$ python3 -q
>>> import numpy as np
>>> import numpy.linalg as la
>>> np.set_printoptions(precision=2, suppress=True, linewidth=160)
>>> F = np.array([[5, 3, 20, 1], [5, 3, 5, 1], [15, 9, 15, 3]])
>>> print(np.allclose(F[:-1].T @ la.lstsq(F[:-1].T, F[-1])[0], F[-1]))
True
>>> print(F @ la.pinv(F) @ F)
[[ 5.  3. 20.  1.]
 [ 5.  3.  5.  1.]
 [15.  9. 15.  3.]]
>>> K = np.loadtxt("x.csv", delimiter=",")
>>> print(K)
[[1. 3. 4. 2.]
 [5. 4. 2. 0.]
 [4. 4. 2. 3.]
 [3. 5. 4. 2.]]
>>> r0 = np.array([2, 0, 2, 2])
>>> A2 = K + np.outer(r0, np.eye(4)[1])
>>> print(la.matrix_rank(A2 - K))
1
>>> print(la.matrix_rank(la.inv(A2) - la.inv(K), tol=1e-8))
1
>>> print(round(float(la.eigvals(K).sum().real), 2))
9.0
>>> print(np.einsum("ij,ji->", K, K))
139.0
>>> print(np.poly(K))
[  1.  -9. -29. -12. -40.]
>>> print(np.kron(np.eye(2, dtype=int), K))
[[1. 3. 4. 2. 0. 0. 0. 0.]
 [5. 4. 2. 0. 0. 0. 0. 0.]
 [4. 4. 2. 3. 0. 0. 0. 0.]
 [3. 5. 4. 2. 0. 0. 0. 0.]
 [0. 0. 0. 0. 1. 3. 4. 2.]
 [0. 0. 0. 0. 5. 4. 2. 0.]
 [0. 0. 0. 0. 4. 4. 2. 3.]
 [0. 0. 0. 0. 3. 5. 4. 2.]]
>>> print(np.round(la.det(K.T), 2))
-40.0
>>> A2 = K / la.norm(K, axis=1, keepdims=True)
>>> gram = A2 @ A2.T
>>> print(la.norm(A2, axis=1))
[1. 1. 1. 1.]
>>> print(gram[0])
[1.   0.68 0.82 0.94]
>>> print(np.argwhere(np.triu(np.abs(gram) > 0.95, 1)))
[]
>>> print((np.abs(gram) > 0.9).astype(int))
[[1 0 0 1]
 [0 1 0 0]
 [0 0 1 1]
 [1 0 1 1]]
>>> print((gram - 2 * np.eye(4)).round(6).argmax(axis=1))
[3 2 3 0]
>>> rng = np.random.default_rng(488054)
>>> idx = rng.permutation(4)
>>> A2 = K[:, idx] * rng.choice([-1, 1], 4)
>>> print(A2)
[[ 3. -4.  1. -2.]
 [ 4. -2.  5. -0.]
 [ 4. -2.  4. -3.]
 [ 5. -4.  3. -2.]]
>>> Uu, _, Vh = la.svd(K.T @ A2)
>>> print(np.round(Uu @ Vh, 2) + 0)
[[ 0.  0.  1.  0.]
 [ 1.  0.  0.  0.]
 [ 0. -1.  0.  0.]
 [ 0.  0.  0. -1.]]
>>> print(idx)
[1 2 0 3]
>>> m1 = np.loadtxt("dump.csv", delimiter=",")
>>> print(m1)
[[ 0.89  3.07  1.22  5.28  0.99]
 [-0.96  0.18  3.8   4.56 -4.42]
 [-1.96  0.13  0.52  6.96 -1.28]
 [ 0.18 -1.57 -2.56 -5.    1.69]
 [-1.49  0.19 -1.45  4.69  0.98]
 [-1.94 -2.22  1.79  0.89 -4.24]
 [-0.54 -0.84  5.66  1.28 -6.82]
 [ 1.94  3.94  0.78  4.03  2.45]
 [-2.67 -0.84 -1.05  5.98 -0.6 ]
 [-0.84 -3.04 -1.2  -5.36 -0.99]
 [-1.68 -1.98 -1.13  0.32 -0.89]
 [-1.26 -2.81  0.62 -3.1  -3.19]
 [ 0.71 -0.61 -1.03 -3.96  0.99]
 [-1.9  -1.4  -1.98  1.98  0.36]
 [ 0.36  0.05  5.18 -0.13 -5.28]
 [-2.43 -1.28 -0.07  4.39 -1.79]]
>>> Uu, s, Vh = la.svd(F)
>>> V = Vh[:(s > 1e-8).sum()]
>>> x0 = F[0] + 5 * F[2] + rng.integers(2) * np.eye(4)[3]
>>> print(x0)
[80. 48. 95. 17.]
>>> print(np.round(V.T @ V, 2) + 0)
[[0.71 0.43 0.   0.14]
 [0.43 0.26 0.   0.09]
 [0.   0.   1.   0.  ]
 [0.14 0.09 0.   0.03]]
>>> print(np.diag(V.T @ V))
[0.71 0.26 1.   0.03]
